In [1]: import numpy as np

In [2]: np.set_printoptions(precision=1, suppress=True, linewidth=100)

In [3]: data = np.loadtxt("data.csv", delimiter=",")

In [4]: data.round(1) + 0
Out[4]: 
array([[-2.5, -3.4, -2.3, -3.4, -5.9],
       [ 4.8,  2.2,  0.7,  0. ,  6.1],
       [ 4.2,  1.7,  1.1,  0.8,  5.1],
       [ 3.3,  1.5, -0.5, -2.3,  4.3],
       [ 1.4, -1.7, -1.9, -1.4, -3.4],
       [ 3.8,  0.4,  1.7,  3.3,  2.4],
       [ 3.1, -0.2, -1.4, -1.2, -0.2],
       [ 4.1,  1.9,  5.1,  6.4,  7.7],
       [-0.9, -1.5,  0.8,  0. , -0.3],
       [ 4.4,  0.7,  0.4,  1.4,  2.2],
       [ 2.1, -0.2, -1.6, -2.5,  0.2],
       [ 3.5,  0.6,  3.7,  5.6,  4.3]])

In [5]: labels = data[:, 3] > np.median(data[:, 3])

In [6]: r0 = data[labels].mean(axis=0) - data[~labels].mean(axis=0)

In [7]: print(labels.astype(int))
[0 1 1 0 0 1 0 1 0 1 0 1]

In [8]: np.argsort(-np.abs(r0).round(6), kind="stable")
Out[8]: array([4, 3, 2, 0, 1])

In [9]: Uu, sigma, Vt = np.linalg.svd(data)

In [10]: np.argmax(sigma[:-1] / (sigma[1:] + 1e-6)) + 1
Out[10]: np.int64(4)

In [11]: other = Uu[:, :4] @ np.diag(sigma[:4]) @ Vt[:4]

In [12]: np.linalg.matrix_rank(data, rtol=0.05)
Out[12]: np.int64(4)

In [13]: np.linalg.matrix_rank(other)
Out[13]: np.int64(4)

In [14]: r = np.linalg.matrix_rank(data)

In [15]: r
Out[15]: np.int64(4)

In [16]: ns = np.linalg.svd(data)[2][r:].T

In [17]: print(np.linalg.matrix_rank(data.T @ data), np.linalg.matrix_rank(data @ data.T))
4 4

In [18]: np.allclose(data @ ns, 0)
Out[18]: True

In [19]: [int(np.linalg.matrix_rank(data[:i])) for i in range(1, len(data) + 1)]
Out[19]: [1, 2, 3, 4, 4, 4, 4, 4, 4, 4, 4, 4]

In [20]: ns[:, 0] / ns[np.abs(ns[:, 0]).round(6).argmax(), 0]
Out[20]: array([ 0.2,  0.5,  1. , -0.5, -0.5])

In [21]: print(np.round(ns @ ns.T, 1) + 0)
[[ 0.   0.1  0.1 -0.1 -0.1]
 [ 0.1  0.1  0.3 -0.1 -0.1]
 [ 0.1  0.3  0.6 -0.3 -0.3]
 [-0.1 -0.1 -0.3  0.1  0.1]
 [-0.1 -0.1 -0.3  0.1  0.1]]

In [22]: vec = np.array([2, 3, 1, 2, 2])

In [23]: (data @ vec).argmax()
Out[23]: np.int64(7)

In [24]: data @ (2 * vec)
Out[24]: array([-72.4,  58.6,  52.7,  29.3, -27.7,  43.7,   2.8,  94.5, -12. ,  36.7,  -4.7,  64.6])

In [25]: print(np.einsum("ij,j->i", data, vec))
[-36.2  29.3  26.3  14.6 -13.9  21.8   1.4  47.2  -6.   18.4  -2.3  32.3]

In [26]: data @ vec
Out[26]: array([-36.2,  29.3,  26.3,  14.6, -13.9,  21.8,   1.4,  47.2,  -6. ,  18.4,  -2.3,  32.3])

In [27]: np.sign((data @ vec).round(6))
Out[27]: array([-1.,  1.,  1.,  1., -1.,  1.,  1.,  1., -1.,  1., -1.,  1.])

In [28]: np.linalg.norm(data @ vec) <= np.linalg.norm(data, 2) * np.linalg.norm(vec) + 1e-9
Out[28]: np.True_

In [29]: (data * vec).sum(axis=1)
Out[29]: array([-36.2,  29.3,  26.3,  14.6, -13.9,  21.8,   1.4,  47.2,  -6. ,  18.4,  -2.3,  32.3])

In [30]: D = np.linalg.norm(data[:, None] - data[None], axis=-1)

In [31]: D.shape
Out[31]: (12, 12)

In [32]: D.mean(axis=1).argmax()
Out[32]: np.int64(0)

In [33]: np.flatnonzero(D[4] < D.mean() / 2)
Out[33]: array([4])

In [34]: (D + 1e9 * np.eye(12)).round(6).argmin(axis=1)
Out[34]: array([ 4,  2,  1,  1,  6,  9, 10, 11, 10,  5,  6,  5])

In [35]: K = np.load("a.npy")

In [36]: K
Out[36]: 
array([[0, 0, 0, 0, 1, 0, 0, 0],
       [0, 0, 0, 0, 0, 0, 0, 0],
       [0, 0, 0, 0, 0, 1, 1, 0],
       [0, 0, 0, 0, 1, 0, 1, 0],
       [1, 0, 0, 1, 0, 0, 0, 0],
       [0, 0, 1, 0, 0, 0, 1, 0],
       [0, 0, 1, 1, 0, 1, 0, 0],
       [0, 0, 0, 0, 0, 0, 0, 0]])

In [37]: K.sum(axis=0)
Out[37]: array([1, 0, 2, 2, 2, 2, 3, 0])

In [38]: print(K @ K)
[[1 0 0 1 0 0 0 0]
 [0 0 0 0 0 0 0 0]
 [0 0 2 1 0 1 1 0]
 [1 0 1 2 0 1 0 0]
 [0 0 0 0 2 0 1 0]
 [0 0 1 1 0 2 1 0]
 [0 0 1 0 1 1 3 0]
 [0 0 0 0 0 0 0 0]]

In [39]: L = np.diag(K.sum(axis=1)) - K

In [40]: (np.linalg.eigvalsh(L) < 1e-8).sum()
Out[40]: np.int64(3)

In [41]: np.linalg.matrix_rank(L)
Out[41]: np.int64(5)

In [42]: np.round(np.linalg.eigvalsh(L), 1) + 0
Out[42]: array([0. , 0. , 0. , 0.3, 1.5, 3. , 3. , 4.2])

In [43]: np.abs(np.diag(np.linalg.qr(K)[1])) > 1e-9
Out[43]: array([ True, False,  True,  True,  True,  True,  True, False])

In [44]: np.round(K @ np.linalg.pinv(K) @ K, 1) + 0
Out[44]: 
array([[0., 0., 0., 0., 1., 0., 0., 0.],
       [0., 0., 0., 0., 0., 0., 0., 0.],
       [0., 0., 0., 0., 0., 1., 1., 0.],
       [0., 0., 0., 0., 1., 0., 1., 0.],
       [1., 0., 0., 1., 0., 0., 0., 0.],
       [0., 0., 1., 0., 0., 0., 1., 0.],
       [0., 0., 1., 1., 0., 1., 0., 0.],
       [0., 0., 0., 0., 0., 0., 0., 0.]])

In [45]: print(np.unique(K.round(6), axis=0).shape)
(7, 8)
